% ipython --no-banner

In [1]: import numpy as np

In [2]: import numpy.linalg as la

In [3]: np.set_printoptions(precision=2, suppress=True, linewidth=140)

In [4]: X = np.array([[0, 1, 1, 0, 1], [-1, 0, 0, -1, 0], [2, 3, 3, 2, 3]])

In [5]: rank = la.matrix_rank(X)

In [6]: print(rank)
2

In [7]: null = la.svd(X)[2][rank:].T

In [8]: print(np.round(null @ null.T, 2) + 0)
[[ 0.5   0.    0.   -0.5   0.  ]
 [ 0.    0.67 -0.33  0.   -0.33]
 [ 0.   -0.33  0.67  0.   -0.33]
 [-0.5   0.    0.    0.5   0.  ]
 [ 0.   -0.33 -0.33  0.    0.67]]

In [9]: x0 = np.array([1, 0, 2, 0, 3])

In [10]: a = np.maximum(X @ x0, 0)

In [11]: print(np.tanh(X @ x0))
[ 1.   -0.76  1.  ]

In [12]: print(X * (a > 1e-9)[:, None])
[[0 1 1 0 1]
 [0 0 0 0 0]
 [2 3 3 2 3]]

In [13]: print(a)
[ 5  0 17]

In [14]: blk = np.stack([X, 4 * X, X[::-1]])

In [15]: print((blk @ X.T).shape)
(3, 3, 3)

In [16]: print(la.norm(blk, axis=(1, 2)))
[ 6.32 25.3   6.32]

In [17]: print(blk.shape)
(3, 3, 5)

In [18]: U, s, vt = la.svd(X, full_matrices=False)

In [19]: print(U.shape, s.shape, vt.shape)
(3, 3) (3,) (3, 5)

In [20]: print(s.round(2) + 0)
[6.15 1.49 0.  ]

In [21]: print(np.round(s / s[0], 2) + 0)
[1.   0.24 0.  ]

In [22]: print(np.round(vt @ vt.T, 2) + 0)
[[1. 0. 0.]
 [0. 1. 0.]
 [0. 0. 1.]]

In [23]: print(np.allclose(U * s @ vt, X))
True

In [24]: print(np.round(np.sqrt((s ** 2).sum()), 2), round(la.norm(X), 2))
6.32 6.32

In [25]: print(np.round(U.T @ X @ vt.T, 2) + 0)
[[6.15 0.   0.  ]
 [0.   1.49 0.  ]
 [0.   0.   0.  ]]

In [26]: feats = np.array([[0.0, 0.0, 0.0, 0.0, 0.0, 0.0, 0.0, -3.0],
    ...:     [0.0, 0.0, 0.0, 0.0, 0.0, 0.0, 0.0, 3.0],
    ...:     [0.0, 0.0, 0.0, 0.0, 0.0, 0.0, 0.0, 2.0],
    ...:     [0.0, 0.0, 0.0, 0.0, 0.0, 0.0, 0.0, -1.0],
    ...:     [0.0, 0.0, 0.0, 0.0, 0.0, 0.0, 0.0, 1.0],
    ...:     [0.0, 0.0, 0.0, 0.0, 0.0, 0.0, 0.0, 1.0],
    ...:     [0.0, 0.0, 0.0, 0.0, 0.0, 0.0, 0.0, -2.0],
    ...:     [-3.0, 3.0, 2.0, -1.0, 1.0, 1.0, -2.0, 0.0]])

In [27]: rng = np.random.default_rng(9885)

In [28]: z = rng.permutation(8)

In [29]: print(z)
[7 0 1 4 6 2 3 5]

In [30]: B = feats[z][:, z]

In [31]: print(np.trace(B))
0.0

In [32]: print(np.sort(np.abs(la.eigvals(B))))
[0.   0.   0.   0.   0.   0.   5.39 5.39]

In [33]: print(round(la.det(B), 2), np.round(la.det(feats[z]), 2))
0.0 0.0

In [34]: U, s, vt = la.svd(feats)

In [35]: print(s)
[ 5.39  5.39  0.    0.    0.    0.    0.   -0.  ]

In [36]: print(np.argmax(s[:-1] / (s[1:] + 1e-6)) + 1)
2

In [37]: B = U[:, :2] @ np.diag(s[:2]) @ vt[:2]

In [38]: print(round(float(la.norm(feats - B, 2)), 2), s[2])
0.0 0.0

In [39]: print(round(float(np.abs(feats - B).max()), 2))
0.0

In [40]: print(la.matrix_rank(feats, rtol=0.05))
2

In [41]: E = np.load("case12.npy")

In [42]: print(E)
[[-1  2  1  5 -5]
 [-4  1 -5 -5 -2]
 [ 2  3 -4 -2  4]
 [ 5 -1  2 -4 -4]
 [ 1 -3 -2 -1  0]]

In [43]: r0, r1 = E[4], E[2]

In [44]: print(r0 @ r0)
15

In [45]: print(r0 @ r1)
3

In [46]: p = (r0 @ r1) / (r0 @ r0) * r0

In [47]: print(p)
[ 0.2 -0.6 -0.4 -0.2  0. ]

In [48]: print(r1 - p)
[ 1.8  3.6 -3.6 -1.8  4. ]

In [49]: print(round(float(la.norm(r0 + r1) ** 2 + la.norm(r0 - r1) ** 2), 2))
128.0

In [50]: U, s, vt = la.svd(E, full_matrices=False)

In [51]: print(np.round(U.T @ E @ vt.T, 2) + 0)
[[10.1   0.    0.    0.    0.  ]
 [ 0.    8.15  0.    0.    0.  ]
 [ 0.    0.    7.36  0.    0.  ]
 [ 0.    0.    0.    4.68  0.  ]
 [ 0.    0.    0.    0.    2.9 ]]

In [52]: print(np.cumsum(s ** 2) / np.sum(s ** 2))
[0.4  0.67 0.88 0.97 1.  ]

In [53]: print(np.allclose(U * s @ vt, E))
True

In [54]: print(np.round(vt @ vt.T, 2) + 0)
[[1. 0. 0. 0. 0.]
 [0. 1. 0. 0. 0.]
 [0. 0. 1. 0. 0.]
 [0. 0. 0. 1. 0.]
 [0. 0. 0. 0. 1.]]

In [55]: print(np.abs(vt[0]))
[0.09 0.06 0.61 0.68 0.4 ]

In [56]: print(s / s[0])
[1.   0.81 0.73 0.46 0.29]

In [57]: print((s > 1e-8).sum())
5

In [58]: x0 = np.array([3, 3, 1, 3, 1])

In [59]: target = E @ x0

In [60]: print(target)
[ 14 -31   9  -2 -11]

In [61]: print(la.solve(E, 2 * target))
[6. 6. 2. 6. 2.]

In [62]: print(la.solve(E, target + E[:, 2]))
[3. 3. 2. 3. 1.]

In [63]: print(la.solve(E, target))
[3. 3. 1. 3. 1.]

In [64]: print(np.round(la.solve(E, E[:, 3]), 2) + 0)
[0. 0. 0. 1. 0.]

In [65]: r0 = np.array([0, 2, 1, 2, 1])

In [66]: B = E + np.outer(r0, np.eye(5)[4])

In [67]: print(B)
[[-1.  2.  1.  5. -5.]
 [-4.  1. -5. -5.  0.]
 [ 2.  3. -4. -2.  5.]
 [ 5. -1.  2. -4. -2.]
 [ 1. -3. -2. -1.  1.]]

In [68]: print(la.matrix_rank(la.inv(B) - la.inv(E), tol=1e-8))
1

In [69]: print(round(float(la.det(B) / la.det(E)), 2), np.round(1 + la.solve(E, r0)[4], 2))
0.75 0.75

In [70]: print(np.einsum("ij,ji->", E, E))
38

In [71]: print(round(float(la.det(E.T)), 2))
-8233.0

In [72]: print(np.poly(E))
[   1.    8.   13.  163. 1158. 8233.]

In [73]: print(round(float(la.det(2 * E)), 2), round(float(la.det(E)), 2))
-263456.0 -8233.0

In [74]: print(np.kron(np.eye(2, dtype=int), E))
[[-1  2  1  5 -5  0  0  0  0  0]
 [-4  1 -5 -5 -2  0  0  0  0  0]
 [ 2  3 -4 -2  4  0  0  0  0  0]
 [ 5 -1  2 -4 -4  0  0  0  0  0]
 [ 1 -3 -2 -1  0  0  0  0  0  0]
 [ 0  0  0  0  0 -1  2  1  5 -5]
 [ 0  0  0  0  0 -4  1 -5 -5 -2]
 [ 0  0  0  0  0  2  3 -4 -2  4]
 [ 0  0  0  0  0  5 -1  2 -4 -4]
 [ 0  0  0  0  0  1 -3 -2 -1  0]]

In [75]: mat = np.load("mat.npy")

In [76]: print(mat)
[[1.   0.5  0.25 0.12 0.06 0.03 0.02 0.01]
 [0.5  1.   0.5  0.25 0.12 0.06 0.03 0.02]
 [0.25 0.5  1.   0.5  0.25 0.12 0.06 0.03]
 [0.12 0.25 0.5  1.   0.5  0.25 0.12 0.06]
 [0.06 0.12 0.25 0.5  1.   0.5  0.25 0.12]
 [0.03 0.06 0.12 0.25 0.5  1.   0.5  0.25]
 [0.02 0.03 0.06 0.12 0.25 0.5  1.   0.5 ]
 [0.01 0.02 0.03 0.06 0.12 0.25 0.5  1.  ]]

In [77]: W = np.array([[0, 3, 3, 1],
    ...:     [3, 0, 0, 1],
    ...:     [0, 3, 2, 3],
    ...:     [3, 3, 1, 3],
    ...:     [1, 0, 3, 3],
    ...:     [1, 2, 1, 1],
    ...:     [2, 2, 0, 2],
    ...:     [1, 3, 1, 1]])

In [78]: coef = np.array([2, 1, 2, 5])

In [79]: act = np.maximum(mat @ W + coef, 0)

In [80]: print((act > 0).astype(int))
[[1 1 1 1]
 [1 1 1 1]
 [1 1 1 1]
 [1 1 1 1]
 [1 1 1 1]
 [1 1 1 1]
 [1 1 1 1]
 [1 1 1 1]]

In [81]: print((act > 0).mean(axis=0))
[1. 1. 1. 1.]

In [82]: Z = np.array([[0, -4], [4, 0], [0, 1], [-4, 0]])

In [83]: print((act @ Z).round(6).argmax(axis=1))
[1 0 1 0 1 0 0 0]

In [84]: print(W @ Z)
[[  8   3]
 [ -4 -12]
 [  0   2]
 [  0 -11]
 [-12  -1]
 [  4  -3]
 [  0  -8]
 [  8  -3]]

In [85]: x0 = np.ones(8)

In [86]: for _ in range(5):
    ...:     x0 = mat @ x0
    ...:     x0 /= la.norm(x0)
    ...:     print(round(x0 @ mat @ x0, 2))
    ...: 
2.55
2.56
2.56
2.56
2.56

In [87]: print(x0)
[0.23 0.33 0.39 0.43 0.43 0.39 0.33 0.23]

In [88]: print(round(float(la.eigvalsh(mat)[-1]), 2))
2.56

In [89]: data = np.load("x.npy")

In [90]: print(data)
[[-1  1  0  0  0  0]
 [ 1  1  0  0  0  0]
 [-1  0  0  0  0  0]
 [ 0  0 -1  1  0  0]
 [ 0  0  1  1  0  0]
 [ 0  0 -1  0  0  0]
 [ 0  0  0  0 -1  1]
 [ 0  0  0  0  1  1]
 [ 0  0  0  0 -1  0]]

In [91]: print(la.norm(E, axis=0))
[6.86 4.9  7.07 8.43 7.81]

In [92]: print(E[4] @ E[1])
8

In [93]: print(np.round(la.norm(E) ** 2 / la.norm(E, 2) ** 2, 2))
2.48

In [94]: print(round(la.norm(E[4] - E[1]), 2))
8.37

In [95]: print(round(la.norm(E, 2), 2))
10.1

In [96]: print(round(la.norm(E[4], 1), 2), round(la.norm(E[4], np.inf), 2))
7.0 3.0

In [97]: print(la.norm(E, axis=1).argmax())
1

In [98]: print(np.round(la.norm(E, "nuc"), 2))
33.2

In [99]: B = np.array([[4, 0], [8, 0], [0, 7], [8, 9], [8, 5], [1, 2]])

In [100]: print(np.vstack([data, B.T]).shape)
(11, 6)

In [101]: print(la.matrix_rank(np.vstack([data, B.T])))
6

In [102]: print(np.einsum("ij->j", data))
[-1  2 -1  2 -1  2]

In [103]: print(np.einsum("ik,kj->ij", data, B))
[[ 4  0]
 [12  0]
 [-4  0]
 [ 8  2]
 [ 8 16]
 [ 0 -7]
 [-7 -3]
 [ 9  7]
 [-8 -5]]

In [104]: print(np.einsum("ik,kj->ji", data, B))
[[ 4 12 -4  8  8  0 -7  9 -8]
 [ 0  0  0  2 16 -7 -3  7 -5]]

In [105]: r0 = np.array([0, -2, -3, 4]) + 0.5

In [106]: A = np.eye(4) - 2 * np.outer(r0, r0) / (r0 @ r0)

In [107]: print(A)
[[ 0.98  0.05  0.09 -0.16]
 [ 0.05  0.84 -0.26  0.47]
 [ 0.09 -0.26  0.57  0.78]
 [-0.16  0.47  0.78 -0.4 ]]

In [108]: w, evecs = la.eigh(A)

In [109]: print(np.unique(w.round(6) + 0, return_counts=True)[1])
[1 3]

In [110]: print(w)
[-1.  1.  1.  1.]

In [111]: print(np.round(evecs.T @ evecs, 2) + 0)
[[1. 0. 0. 0.]
 [0. 1. 0. 0.]
 [0. 0. 1. 0.]
 [0. 0. 0. 1.]]

In [112]: print(la.eigvalsh(A + 5 * np.eye(4)))
[4. 6. 6. 6.]

In [113]: print(evecs @ np.diag(w) @ evecs.T)
[[ 0.98  0.05  0.09 -0.16]
 [ 0.05  0.84 -0.26  0.47]
 [ 0.09 -0.26  0.57  0.78]
 [-0.16  0.47  0.78 -0.4 ]]
